% ipython --no-banner

In [1]: import numpy as np

In [2]: np.set_printoptions(precision=2, suppress=True, linewidth=100, floatmode="fixed")

In [3]: def rd(a):
   ...:     return np.round(a, 2) + 0
   ...: 

In [4]: F = np.loadtxt("x.csv", delimiter=",")

In [5]: F
Out[5]: 
array([[4.00, 3.00, 0.00, 2.00, 0.00, 0.00, 1.00, 0.00, 1.00, 1.00, 2.00, 0.00, 0.00, 0.00],
       [0.00, 2.00, 0.00, 1.00, 0.00, 0.00, 3.00, 0.00, 4.00, 5.00, 4.00, 0.00, 0.00, 0.00],
       [0.00, 0.00, 1.00, 0.00, 3.00, 0.00, 0.00, 0.00, 0.00, 0.00, 0.00, 0.00, 0.00, 4.00],
       [1.00, 3.00, 0.00, 1.00, 0.00, 0.00, 2.00, 0.00, 2.00, 1.00, 0.00, 0.00, 0.00, 0.00],
       [0.00, 0.00, 5.00, 0.00, 4.00, 0.00, 0.00, 0.00, 0.00, 0.00, 0.00, 0.00, 0.00, 0.00],
       [0.00, 0.00, 0.00, 0.00, 0.00, 0.00, 0.00, 1.00, 0.00, 0.00, 0.00, 5.00, 4.00, 0.00],
       [4.00, 3.00, 0.00, 1.00, 0.00, 0.00, 0.00, 0.00, 0.00, 4.00, 5.00, 0.00, 0.00, 0.00],
       [0.00, 0.00, 0.00, 0.00, 0.00, 0.00, 0.00, 1.00, 0.00, 0.00, 0.00, 2.00, 4.00, 0.00],
       [4.00, 4.00, 0.00, 0.00, 0.00, 0.00, 4.00, 0.00, 4.00, 5.00, 4.00, 0.00, 0.00, 0.00],
       [3.00, 0.00, 0.00, 1.00, 0.00, 0.00, 5.00, 0.00, 4.00, 2.00, 5.00, 0.00, 0.00, 0.00],
       [1.00, 3.00, 0.00, 3.00, 0.00, 0.00, 5.00, 0.00, 5.00, 4.00, 0.00, 0.00, 0.00, 0.00],
       [0.00, 0.00, 0.00, 0.00, 0.00, 4.00, 0.00, 5.00, 0.00, 0.00, 0.00, 4.00, 5.00, 0.00],
       [0.00, 0.00, 0.00, 0.00, 0.00, 5.00, 0.00, 1.00, 0.00, 0.00, 0.00, 2.00, 1.00, 0.00],
       [0.00, 0.00, 0.00, 0.00, 1.00, 0.00, 0.00, 0.00, 0.00, 0.00, 0.00, 0.00, 0.00, 1.00]])

In [6]: np.allclose(F, F.T)
Out[6]: False

In [7]: np.allclose(F @ F.T, F.T @ F)
Out[7]: False

In [8]: rd(np.sort(np.abs(np.linalg.eigvals(F))))
Out[8]: 
array([ 0.59,  1.13,  1.13,  1.88,  1.88,  2.46,  2.90,  2.90,  3.40,  3.40,  4.69,  7.03, 11.42,
       18.82])

In [9]: x = np.array([0, -4, 5, 4, 1, 4, 0, -1, -4, 2, 1, 2, 3, -1])

In [10]: target = F @ x

In [11]: b, lr = np.zeros(14), 1 / np.linalg.norm(F, 2) ** 2

In [12]: for i in range(5):
    ...:     b -= lr * F.T @ (F @ b - target)
    ...:     if i % 1 == 0: print(i, round(np.linalg.norm(F @ b - target), 2))
    ...: 
0 44.11
1 34.57
2 29.0
3 25.53
4 23.17

In [13]: rd(np.linalg.cond(F))
Out[13]: np.float64(61.66)
